$ python3 -q
>>> import numpy as np
>>> np.set_printoptions(precision=3, suppress=True, linewidth=140)
>>> J = np.array([[16, 0, -8], [8, 0, -4], [12, 0, -6]])
>>> np.linalg.eigvals(J)
array([ 0., 10.,  0.])
>>> np.poly(J)
array([  1., -10.,   0.,   0.])
>>> np.round(np.linalg.det(J[::-1]), 3)
np.float64(0.0)
>>> np.einsum("ij,ji->", J, J)
np.int64(100)
>>> round(float(np.linalg.det(2 * J)), 3), np.round(np.linalg.det(J), 3)
(0.0, np.float64(0.0))
>>> Uu, s, Vt = np.linalg.svd(J)
>>> vecs = Vt[:(s > 1e-8).sum()]
>>> rng = np.random.default_rng(337)
>>> vec = J[0] + -2 * J[2] + rng.integers(2) * np.eye(3)[2]
>>> vec
array([-8.,  0.,  4.])
>>> np.round(np.linalg.norm(vec - vecs.T @ vecs @ vec), 3)
np.float64(0.0)
>>> vecs.T @ vecs
array([[ 0.8,  0. , -0.4],
       [ 0. ,  0. ,  0. ],
       [-0.4,  0. ,  0.2]])
>>> np.diag(vecs.T @ vecs)
array([0.8, 0. , 0.2])
>>> rank = np.linalg.matrix_rank(J)
>>> rank
np.int64(1)
>>> ns = np.linalg.svd(J)[2][rank:].T
>>> [int(np.linalg.matrix_rank(J[:i])) for i in range(1, len(J) + 1)]
[1, 1, 1]
>>> [int(np.linalg.matrix_rank(np.delete(J, i, axis=0))) for i in range(3)]
[1, 1, 1]
>>> np.linalg.matrix_rank(J.T @ J), np.linalg.matrix_rank(J @ J.T)
(np.int64(1), np.int64(1))
>>> np.round(J @ ns, 3) + 0
array([[0., 0.],
       [0., 0.],
       [0., 0.]])
>>> np.allclose(J @ ns, 0)
True
>>> W0 = np.load("x.npy")
>>> W0
array([[ 0,  1, -2],
       [ 0,  0, -1],
       [ 0,  0,  0]])
>>> # looks like rank 2
>>> rank = np.linalg.matrix_rank(W0)
>>> rank
np.int64(2)
>>> ns = np.linalg.svd(W0)[2][rank:].T
>>> np.allclose(W0 @ ns, 0)
True
>>> W0 @ ns
array([[0.],
       [0.],
       [0.]])
>>> ns.shape
(3, 1)
>>> [int(np.linalg.matrix_rank(W0[:, :j + 1])) for j in range(3)]
[0, 1, 2]
>>> [int(np.linalg.matrix_rank(np.linalg.matrix_power(W0, p))) for p in range(1, 4)]
[2, 1, 0]
>>> np.linalg.matrix_rank(W0 - W0[0, 0] * np.eye(3))
np.int64(2)
>>> W0 @ W0
array([[ 0,  0, -1],
       [ 0,  0,  0],
       [ 0,  0,  0]])
>>> np.argsort(-np.linalg.norm(W0, axis=0).round(6), kind="stable")[:3]
array([2, 1, 0])
>>> [round(float(x), 3) for x in np.linalg.svd(W0, compute_uv=False)[:3]]
[2.414, 0.414, 0.0]
>>> Uu, s, Vt = np.linalg.svd(W0)
>>> vecs = Vt[:(s > 1e-8).sum()]
>>> vec = W0[2] + 5 * W0[1] + rng.integers(2) * np.eye(3)[2]
>>> vec
array([ 0.,  0., -5.])
>>> np.linalg.matrix_rank(np.vstack([W0, vec]))
np.int64(2)
>>> np.round(vecs.T @ vecs, 3) + 0
array([[0., 0., 0.],
       [0., 1., 0.],
       [0., 0., 1.]])
>>> M = np.load("test0.npy")
>>> M
array([[-2.267,  7.805, -5.826],
       [ 9.538, -2.77 ,  1.163],
       [ 0.625, -8.361,  5.45 ],
       [ 8.305,  5.486,  0.964],
       [ 1.707, -9.466,  2.734],
       [ 3.325,  1.796, -9.258],
       [-6.197,  1.679,  7.666],
       [ 2.257,  8.389, -4.952],
       [ 1.552, -7.544, -6.378],
       [-0.589,  7.103, -7.015],
       [-0.624, -6.339,  7.709],
       [-0.968, -9.224, -3.739],
       [ 8.234, -3.493, -4.473],
       [ 5.824, -2.401,  7.767],
       [ 5.445, -1.607, -8.232],
       [-3.972, -0.96 ,  9.127],
       [-6.111,  7.543, -2.401],
       [ 1.878, -0.013, -9.822],
       [ 9.924,  0.931, -0.799],
       [ 8.847,  3.514,  3.064],
       [ 5.083, -7.609, -4.033]])
>>> W = np.array([[4, 5, 3, 3], [1, 2, 5, 4], [2, 4, 0, 1]])
>>> beta = np.array([3, 0, 2, 2])
>>> H = np.maximum(M @ W + beta, 0)
>>> np.linalg.matrix_rank(H)
np.int64(4)
>>> W2 = np.array([[-3, 4, 0], [-5, 1, 1], [-4, 5, 5], [3, -3, -2]])
>>> (H @ W2).round(6).argmax(axis=1)
array([2, 1, 1, 1, 1, 2, 1, 1, 0, 2, 1, 0, 1, 1, 1, 1, 2, 1, 1, 1, 1])
>>> W @ W2
array([[-40,  27,  14],
       [-21,  19,  19],
       [-23,   9,   2]])
>>> vec = np.array([0, 4, 5])
>>> y = M @ vec
>>> beta, lr = np.zeros(3), 1 / np.linalg.norm(M, 2) ** 2
>>> for i in range(20):
...     beta -= lr * M.T @ (M @ beta - y)
...     if i % 5 == 0: print(i, round(np.linalg.norm(M @ beta - y), 3))
... 
0 53.352
5 1.839
10 0.067
15 0.002
>>> round(np.linalg.cond(M), 3)
np.float64(1.437)
>>> vec = np.array([0, 1, 2])
>>> y = M @ vec
>>> np.round(np.linalg.lstsq(M, y)[0], 3) + 0
array([0., 1., 2.])
>>> y = y + 0.3 * rng.normal(size=21)
>>> y
array([ -4.03 ,  -0.513,   2.458,   8.142,  -3.869, -16.742,  16.942,  -1.417, -20.407,  -7.005,   9.193, -16.947, -12.607,  13.396,
       -18.452,  17.078,   2.633, -19.468,  -0.866,  10.05 , -15.881])
>>> beta, *_ = np.linalg.lstsq(M, y)
>>> beta.round()
array([0., 1., 2.])
>>> [round(float(np.linalg.norm(np.linalg.solve(M.T @ M + lam * np.eye(3), M.T @ y))), 2) for lam in (0, 1, 10, 100)]
[2.26, 2.26, 2.22, 1.93]
>>> Xs = M - M.mean(axis=0)
>>> Uu, s, Vt = np.linalg.svd(Xs, full_matrices=False)
>>> np.searchsorted(np.cumsum(s ** 2) / (s ** 2).sum(), 0.9) + 1
np.int64(3)
>>> np.abs(Vt[0]).argmax()
np.int64(2)
>>> np.abs(Vt[-1])
array([0.81 , 0.415, 0.414])
>>> Vt[0] * np.sign(Vt[0, np.abs(Vt[0]).argmax()])
array([-0.051, -0.653,  0.756])
>>> s ** 2 / (s ** 2).sum()
array([0.461, 0.324, 0.215])
>>> np.linalg.matrix_rank(Xs)
np.int64(3)
>>> np.round(Xs.mean(axis=0), 3) + 0
array([0., 0., 0.])
